$ python -q
>>> import numpy as np
>>> from numpy import linalg as LA
>>> np.set_printoptions(precision=1, suppress=True, linewidth=160, legacy="1.25")
>>> J = np.load("sample8.npy")
>>> print(J)
[[ 1.   0.   0.   0.   0.   0.   0.   0.3]
 [ 0.   1.   0.   0.   0.   0.   0.   0. ]
 [ 0.   0.   1.   0.   0.   0.   0.   0. ]
 [ 0.   0.   0.   1.   0.   0.   0.   0. ]
 [ 0.   0.   0.   0.   1.   0.   0.   0. ]
 [ 0.   0.   0.   0.   0.   1.   0.   0. ]
 [ 0.   0.   0.   0.   0.   0.   1.   0. ]
 [-0.3  0.   0.   0.   0.   0.   0.   1. ]]
>>> rng = np.random.default_rng(21)
>>> lab = rng.permutation(8)
>>> print(lab)
[5 0 4 1 6 3 7 2]
>>> B = J[lab][:, lab]
>>> print(np.round(np.trace(B), 1))
7.9
>>> print(np.diag(B))
[1. 1. 1. 1. 1. 1. 1. 1.]
>>> print(round(float(LA.det(B)), 1), round(LA.det(J[lab]), 1))
1.0 1.0
>>> r0 = np.array([-1, 2])
>>> print(np.cross(J[4, :3], J[7, :3]))
[ 0. -0.  0.]
>>> print(np.polyval(r0, J[4]))
[2. 2. 2. 2. 1. 2. 2. 2.]
>>> left, sigma, Vh = LA.svd(J, full_matrices=False)
>>> print(np.allclose(left * sigma @ Vh, J))
True
>>> print(round(np.sqrt((sigma ** 2).sum()), 1), round(float(LA.norm(J)), 1))
2.8 2.8
>>> print(left.shape, sigma.shape, Vh.shape)
(8, 8) (8,) (8, 8)
>>> print(sigma / sigma[0])
[1. 1. 1. 1. 1. 1. 1. 1.]
>>> print(sigma)
[1. 1. 1. 1. 1. 1. 1. 1.]
>>> print((sigma > 1e-8).sum())
8
>>> K = np.array([[-5, -5, -3, -3],
...     [2, 2, 4, 4],
...     [-2, -2, 0, 0],
...     [-8, -8, -6, -6],
...     [-2, -2, 0, 0],
...     [2, 2, 4, 4],
...     [-3, -3, -1, -1]])
>>> rank = LA.matrix_rank(K)
>>> print(rank)
2
>>> N = LA.svd(K)[2][rank:].T
>>> print([int(LA.matrix_rank(K[:i])) for i in range(1, len(K) + 1)])
[1, 2, 2, 2, 2, 2, 2]
>>> print([int(LA.matrix_rank(K[:, :j + 1])) for j in range(4)])
[1, 1, 2, 2]
>>> print(np.round(K @ N, 1) + 0)
[[0. 0.]
 [0. 0.]
 [0. 0.]
 [0. 0.]
 [0. 0.]
 [0. 0.]
 [0. 0.]]
>>> print(np.round(N @ N.T, 1) + 0)
[[ 0.5 -0.5  0.   0. ]
 [-0.5  0.5  0.   0. ]
 [ 0.   0.   0.5 -0.5]
 [ 0.   0.  -0.5  0.5]]
>>> W = np.array([[2, 2, -2, 1, 0, -2],
...     [1, 0, 1, 0, 1, -2],
...     [-1, 2, 0, -2, -1, -1],
...     [-2, 0, 2, -2, 2, 1]])
>>> coef = np.array([0, 2, 0, 0, 1, 0])
>>> H = np.maximum(K @ W + coef, 0)
>>> print(LA.matrix_rank(H))
4
>>> Z = np.array([[4, 2, 0], [3, 3, 0], [0, 2, 0], [3, 1, 1], [2, 0, 2], [4, 5, 3]])
>>> print(H @ Z)
[[101 107  67]
 [ 56  54  14]
 [ 32  44  24]
 [176 176 112]
 [ 32  44  24]
 [ 56  54  14]
 [ 51  63  37]]
>>> print(W @ Z)
[[  9  -3  -5]
 [ -2  -6  -4]
 [-10  -3  -7]
 [ -6   3   5]]
>>> left, sigma, Vh = LA.svd(K)
>>> evecs = Vh[:(sigma > 1e-8).sum()]
>>> vec = K[2] + -2 * K[1] + rng.integers(2) * np.eye(4)[0]
>>> print(vec)
[-6. -6. -8. -8.]
>>> print(np.diag(evecs.T @ evecs))
[0.5 0.5 0.5 0.5]
>>> print(LA.matrix_rank(np.vstack([K, vec])))
2
>>> print(np.round(evecs.T @ evecs, 1) + 0)
[[0.5 0.5 0.  0. ]
 [0.5 0.5 0.  0. ]
 [0.  0.  0.5 0.5]
 [0.  0.  0.5 0.5]]
>>> arr = np.loadtxt("a.csv", delimiter=",")
>>> print(arr.round(1) + 0)
[[-0.1  0.   0.  -0.3 -0.5  0.  -0.1 -0.8]
 [ 0.  -0.5 -0.5 -0.1  0.3 -0.4  0.5 -0.2]
 [ 0.   0.2 -0.1  0.1  0.4  0.7  0.3 -0.4]
 [ 0.   0.2  0.4 -0.3 -0.2  0.   0.8  0.2]
 [ 0.1  0.7 -0.3  0.5 -0.1 -0.4  0.2 -0.2]
 [-0.9  0.1  0.2  0.2  0.2 -0.1  0.   0. ]
 [-0.3  0.3 -0.6 -0.5 -0.2  0.2  0.   0.3]
 [-0.1 -0.4 -0.2  0.5 -0.6  0.3  0.3  0.2]]
>>> print(round(float(arr[:, 7] @ arr[:, 3]), 1))
-0.0
>>> print(np.round(LA.pinv(arr), 1) + 0)
[[-0.1  0.   0.   0.   0.1 -0.9 -0.3 -0.1]
 [ 0.  -0.5  0.2  0.2  0.7  0.1  0.3 -0.4]
 [ 0.  -0.5 -0.1  0.4 -0.3  0.2 -0.6 -0.2]
 [-0.3 -0.1  0.1 -0.3  0.5  0.2 -0.5  0.5]
 [-0.5  0.3  0.4 -0.2 -0.1  0.2 -0.2 -0.6]
 [ 0.  -0.4  0.7  0.  -0.4 -0.1  0.2  0.3]
 [-0.1  0.5  0.3  0.8  0.2  0.   0.   0.3]
 [-0.8 -0.2 -0.4  0.2 -0.2  0.   0.3  0.2]]
>>> print(np.round(arr @ arr.T, 1) + 0)
[[1. 0. 0. 0. 0. 0. 0. 0.]
 [0. 1. 0. 0. 0. 0. 0. 0.]
 [0. 0. 1. 0. 0. 0. 0. 0.]
 [0. 0. 0. 1. 0. 0. 0. 0.]
 [0. 0. 0. 0. 1. 0. 0. 0.]
 [0. 0. 0. 0. 0. 1. 0. 0.]
 [0. 0. 0. 0. 0. 0. 1. 0.]
 [0. 0. 0. 0. 0. 0. 0. 1.]]
>>> r0 = np.array([-3, -8, 8, 6, -1, 7, -3, -1])
>>> B = arr + np.outer(r0, np.eye(8)[6])
>>> print(LA.matrix_rank(LA.inv(B) - LA.inv(arr), tol=1e-8))
1
>>> vec = np.array([1, 3, 6, 4, -2, 2, -7, 7])
>>> target = arr @ vec
>>> print(target)
[ -5.3 -10.9  -3.6  -2.1  -0.2   0.5  -1.7   0.9]
>>> print(LA.solve(arr, target))
[ 1.  3.  6.  4. -2.  2. -7.  7.]
>>> print(LA.solve(arr, target + arr[:, 2]))
[ 1.  3.  7.  4. -2.  2. -7.  7.]
>>> print(np.round(LA.solve(arr, arr[:, 7]), 1) + 0)
[0. 0. 0. 0. 0. 0. 0. 1.]
>>> print(np.round(LA.solve(arr.T, arr[2]), 1) + 0)
[0. 0. 1. 0. 0. 0. 0. 0.]
>>> vec = np.array([5, 2, -3, -3, 1, 5, 4, 3])
>>> print(np.round(LA.norm(vec), 1), round(float(LA.norm(arr @ vec)), 1))
9.9 9.9
>>> print(arr.T @ (arr @ vec))
[ 5.  2. -3. -3.  1.  5.  4.  3.]
>>> print(round(float(LA.det(arr)), 1))
-1.0
>>> print([p for p in range(1, 25) if np.allclose(LA.matrix_power(arr, p), np.eye(8))])
[]
>>> vec = np.array([2, 4, 5, 5, 5, 3, 3, 5])
>>> print((arr * vec).sum(axis=1))
[-8.5 -4.2  3.9  3.9  2.3  0.9 -3.5 -0.3]
>>> print(arr @ vec)
[-8.5 -4.2  3.9  3.9  2.3  0.9 -3.5 -0.3]
>>> print(np.einsum("ij,j->i", arr, vec))
[-8.5 -4.2  3.9  3.9  2.3  0.9 -3.5 -0.3]
>>> print(np.round(arr @ np.ones(8), 1) + 0)
[-1.8 -0.9  1.2  1.1  0.6 -0.4 -0.7  0. ]
>>> mat = np.array([[3, 3, 3, -2],
...     [-1, 3, 2, 3],
...     [2, -2, -1, 1],
...     [2, -3, 3, -1],
...     [3, -2, 2, 1]])
>>> print(mat)
[[ 3  3  3 -2]
 [-1  3  2  3]
 [ 2 -2 -1  1]
 [ 2 -3  3 -1]
 [ 3 -2  2  1]]
>>> vec = np.array([3, -1, 2, 2])
>>> print(LA.norm(mat @ vec) <= LA.norm(mat, 2) * LA.norm(vec) + 1e-9)
True
>>> print(mat @ np.eye(4)[0])
[ 3. -1.  2.  2.  3.]
>>> print((mat * vec).sum(axis=1))
[ 8  4  8 13 17]
>>> vec @ mat
Traceback (most recent call last):
  File "<python-input-75>", line 1, in <module>
    vec @ mat
    ~~~~^~~~~
ValueError: matmul: Input operand 1 has a mismatch in its core dimension 0, with gufunc signature (n?,k),(k,m?)->(n?,m?) (size 5 is different from 4)
>>> print((mat @ vec).argmax())
4
>>> print(np.sign((mat @ vec).round(6)))
[1 1 1 1 1]
>>> data, _ = LA.qr(np.array([[-1.2, 0.9, -0.4], [0.8, 0.5, 1.6], [-0.3, -0.8, -0.3]]))
>>> print(data)
[[-0.8 -0.5  0.3]
 [ 0.5 -0.5  0.7]
 [-0.2  0.7  0.7]]
>>> lab = rng.permutation(3)
>>> print(lab)
[0 2 1]
>>> B = data[lab][:, lab]
>>> print(np.sort(np.abs(LA.eigvals(B))))
[1. 1. 1.]
>>> print(np.diag(B))
[-0.8  0.7 -0.5]
